$ python -q
>>> import numpy as np
>>> np.set_printoptions(precision=3, suppress=True, linewidth=200, sign=" ")
>>> W0 = np.load("out2.npy")
>>> W0
array([[-2.181, -0.072, -3.418,  2.255],
       [-2.461, -4.238,  3.838,  3.72 ],
       [-2.747, -3.966,  4.136,  1.973],
       [-2.644, -4.087,  4.395,  4.133],
       [-2.917, -2.614,  5.045,  5.081],
       [-2.022, -2.654,  3.868,  3.738],
       [-0.511, -0.252, -2.583,  1.375],
       [-0.737,  0.691, -1.906,  2.238],
       [-1.124, -3.555,  4.506,  3.158],
       [-2.612, -4.29 ,  5.292,  5.411],
       [-1.927, -1.256, -1.328,  3.518],
       [-2.364, -3.193,  3.571,  4.535],
       [-2.623, -3.11 ,  5.178,  2.962],
       [-0.227,  0.982, -1.926,  1.762],
       [-1.5  , -0.336, -3.067,  3.835],
       [-1.034, -0.693, -1.716,  2.485],
       [-1.455, -3.379,  1.322,  3.905],
       [-0.924, -3.265,  3.662,  3.829]])
>>> vec = np.array([1, -2, 1, 1])
>>> np.sign((W0 @ vec).round(6))
array([-1.,  1.,  1.,  1.,  1.,  1., -1., -1.,  1.,  1.,  1.,  1.,  1., -1., -1.,  1.,  1.,  1.])
>>> W0 @ np.eye(4)[1]
array([-0.072, -4.238, -3.966, -4.087, -2.614, -2.654, -0.252,  0.691, -3.555, -4.29 , -1.256, -3.193, -3.11 ,  0.982, -0.336, -0.693, -3.379, -3.265])
>>> cen = W0 - W0.mean(axis=0)
>>> Uu, s, vt = np.linalg.svd(cen, full_matrices=False)
>>> np.searchsorted(np.cumsum(s ** 2) / (s ** 2).sum(), 0.9) + 1
np.int64(2)
>>> round(float((s ** 2).sum() ** 2 / (s ** 4).sum()), 3)
1.233
>>> np.abs(Uu[:, 0]).argmax()
np.int64(0)
>>> (np.sign(Uu[:, 0]) == np.sign(Uu[0, 0])).astype(int)
array([ 1,  0,  0,  0,  0,  0,  1,  1,  0,  0,  1,  0,  0,  1,  1,  1,  0,  0])
>>> np.abs(vt[-1])
array([ 0.868,  0.426,  0.119,  0.226])
>>> np.abs(vt[0]).argmax()
np.int64(2)
>>> np.linalg.matrix_rank(cen)
np.int64(4)
>>> rng = np.random.default_rng(287)
>>> z = rng.permutation(4)
>>> out = W0[:, z] * rng.choice([-1, 1], 4)
>>> out
array([[-3.418, -0.072, -2.255,  2.181],
       [ 3.838, -4.238, -3.72 ,  2.461],
       [ 4.136, -3.966, -1.973,  2.747],
       [ 4.395, -4.087, -4.133,  2.644],
       [ 5.045, -2.614, -5.081,  2.917],
       [ 3.868, -2.654, -3.738,  2.022],
       [-2.583, -0.252, -1.375,  0.511],
       [-1.906,  0.691, -2.238,  0.737],
       [ 4.506, -3.555, -3.158,  1.124],
       [ 5.292, -4.29 , -5.411,  2.612],
       [-1.328, -1.256, -3.518,  1.927],
       [ 3.571, -3.193, -4.535,  2.364],
       [ 5.178, -3.11 , -2.962,  2.623],
       [-1.926,  0.982, -1.762,  0.227],
       [-3.067, -0.336, -3.835,  1.5  ],
       [-1.716, -0.693, -2.485,  1.034],
       [ 1.322, -3.379, -3.905,  1.455],
       [ 3.662, -3.265, -3.829,  0.924]])
>>> Uu, _, vt = np.linalg.svd(W0.T @ out)
>>> np.round(Uu @ vt, 3) + 0
array([[ 0.,  0.,  0., -1.],
       [ 0.,  1.,  0.,  0.],
       [ 1.,  0.,  0.,  0.],
       [ 0.,  0., -1.,  0.]])
>>> z
array([ 2,  1,  3,  0])
>>> out = np.array([[-3, 4], [-4, 2], [3, -4], [0, 3]])
>>> np.linalg.matrix_rank(W0 @ out)
np.int64(2)
>>> np.einsum("ij->j", W0)
array([-32.01 , -39.287,  28.869,  59.913])
>>> np.vstack([W0, out.T]).shape
(20, 4)
>>> K, _ = np.linalg.qr(np.array([[2.1, -0.1, -2.3], [2.7, 1.3, 1.3], [0.9, 1.1, 1.5]]))
>>> K
array([[-0.594,  0.684,  0.424],
       [-0.763, -0.312, -0.566],
       [-0.254, -0.66 ,  0.707]])
>>> vec = np.array([4, 0, 1])
>>> 3 - np.linalg.matrix_rank(K - np.eye(3), tol=1e-8)
np.int64(1)
>>> np.linalg.inv(K)
array([[-0.594, -0.763, -0.254],
       [ 0.684, -0.312, -0.66 ],
       [ 0.424, -0.566,  0.707]])
>>> round(float(np.linalg.det(K)), 3)
1.0
>>> np.sort(np.abs(np.degrees(np.angle(np.linalg.eigvals(K)))))
array([   0.   ,  126.816,  126.816])
>>> round(np.linalg.norm(vec), 3), round(float(np.linalg.norm(K @ vec)), 3)
(np.float64(4.123), 4.123)
>>> P = np.triu(np.array([[2, 1, -1], [1, -3, -3], [-2, -2, -2]]), 1) + np.eye(3)
>>> out = P @ K @ np.linalg.inv(P)
>>> out.round(3) + 0
array([[-1.103,  2.134,  4.452],
       [ 0.   ,  1.667,  2.315],
       [-0.254, -0.405, -0.763]])
>>> np.round(np.linalg.det(out), 3)
np.float64(1.0)
>>> np.poly(out)
array([ 1.   ,  0.199, -0.199, -1.   ])
>>> np.linalg.matrix_rank(out)
np.int64(3)
>>> np.linalg.norm(K, axis=0)
array([ 1.,  1.,  1.])
>>> np.linalg.pinv(K)
array([[-0.594, -0.763, -0.254],
       [ 0.684, -0.312, -0.66 ],
       [ 0.424, -0.566,  0.707]])
>>> out = np.linalg.inv(K)
>>> round(float(np.linalg.det(K) * np.linalg.det(out)), 3)
1.0
>>> np.linalg.det(K) * out
array([[-0.594, -0.763, -0.254],
       [ 0.684, -0.312, -0.66 ],
       [ 0.424, -0.566,  0.707]])
>>> np.linalg.inv(out)
array([[-0.594,  0.684,  0.424],
       [-0.763, -0.312, -0.566],
       [-0.254, -0.66 ,  0.707]])
>>> round(np.linalg.cond(K), 3)
np.float64(1.0)
>>> round(float(np.linalg.slogdet(K)[0]), 3)
1.0
>>> np.allclose(out, K.T)
True
>>> vec = np.array([5, 5, 2])
>>> target = K @ vec
>>> target
array([ 1.298, -6.508, -3.157])
>>> np.linalg.solve(K.T, K[2])
array([ 0., -0.,  1.])
>>> E = np.load("test14.npy")
>>> E
array([[ 1.3, -0.6,  0.1,  0.1],
       [ 0.2,  0.3, -1.3,  0.5],
       [ 0.3,  1.3,  0.4,  0.6]])
>>> out = E / np.linalg.norm(E, axis=1, keepdims=True)
>>> cov = out @ out.T
>>> (cov - 2 * np.eye(3)).round(6).argmax(axis=1)
array([ 1,  2,  1])
>>> np.linalg.norm(out, axis=1)
array([ 1.,  1.,  1.])
>>> cov.round(3) + 0
array([[ 1.   ,  0.   , -0.133],
       [ 0.   ,  1.   ,  0.105],
       [-0.133,  0.105,  1.   ]])
>>> round(float(np.degrees(np.arccos(np.clip(cov[2, 0], -1, 1)))), 3)
97.638
>>> (np.abs(cov) > 0.9).astype(int)
array([[ 1,  0,  0],
       [ 0,  1,  0],
       [ 0,  0,  1]])
>>> np.round(np.linalg.norm(E, 2), 3)
np.float64(1.604)
>>> round(np.linalg.norm(E[1], 1), 3), np.round(np.linalg.norm(E[1], np.inf), 3)
(np.float64(2.3), np.float64(1.3))
>>> round(np.linalg.norm(E, "nuc"), 3)
np.float64(4.383)
>>> vec = np.array([-1, 2, 0, 1])
>>> h = np.maximum(E @ vec, 0)
>>> np.maximum(E @ vec, 0) - np.maximum(-E @ vec, 0)
array([-2.4,  0.9,  2.9])
>>> E * (h > 1e-9)[:, None]
array([[ 0. , -0. ,  0. ,  0. ],
       [ 0.2,  0.3, -1.3,  0.5],
       [ 0.3,  1.3,  0.4,  0.6]])
>>> f = np.array([-4, 2])
>>> np.convolve(E[1], f)
array([-0.8, -0.8,  5.8, -4.6,  1. ])
>>> np.polyval(f, E[1])
array([ 1.2,  0.8,  7.2,  0. ])
>>> cov = E.T @ E
>>> np.trace(cov), round(float((E ** 2).sum()), 3)
(np.float64(6.44), 6.44)
>>> np.allclose(cov, cov.T)
True
>>> np.round(np.linalg.eigvalsh(cov)[::-1], 3) + 0
array([ 2.573,  2.07 ,  1.797,  0.   ])
>>> (E @ E.T).shape
(3, 3)
>>> np.diag(cov)
array([ 1.82,  2.14,  1.86,  0.62])
>>> A = np.eye(4, dtype=int)[rng.permutation(4)]
>>> A
array([[ 0,  0,  1,  0],
       [ 0,  0,  0,  1],
       [ 0,  1,  0,  0],
       [ 1,  0,  0,  0]])
>>> vec = np.array([0, -1, -1, 3])
>>> np.abs(np.linalg.eigvals(A))
array([ 1.,  1.,  1.,  1.])
>>> round(float(np.linalg.norm(vec)), 3), round(np.linalg.norm(A @ vec), 3)
(3.317, np.float64(3.317))
>>> A.T @ (A @ vec)
array([ 0, -1, -1,  3])
>>> np.linalg.inv(A)
array([[ 0.,  0.,  0.,  1.],
       [ 0.,  0.,  1.,  0.],
       [ 1.,  0.,  0.,  0.],
       [ 0.,  1.,  0.,  0.]])
>>> round(np.linalg.det(A), 3)
np.float64(-1.0)
>>> [p for p in range(1, 25) if np.allclose(np.linalg.matrix_power(A, p), np.eye(4))]
[4, 8, 12, 16, 20, 24]
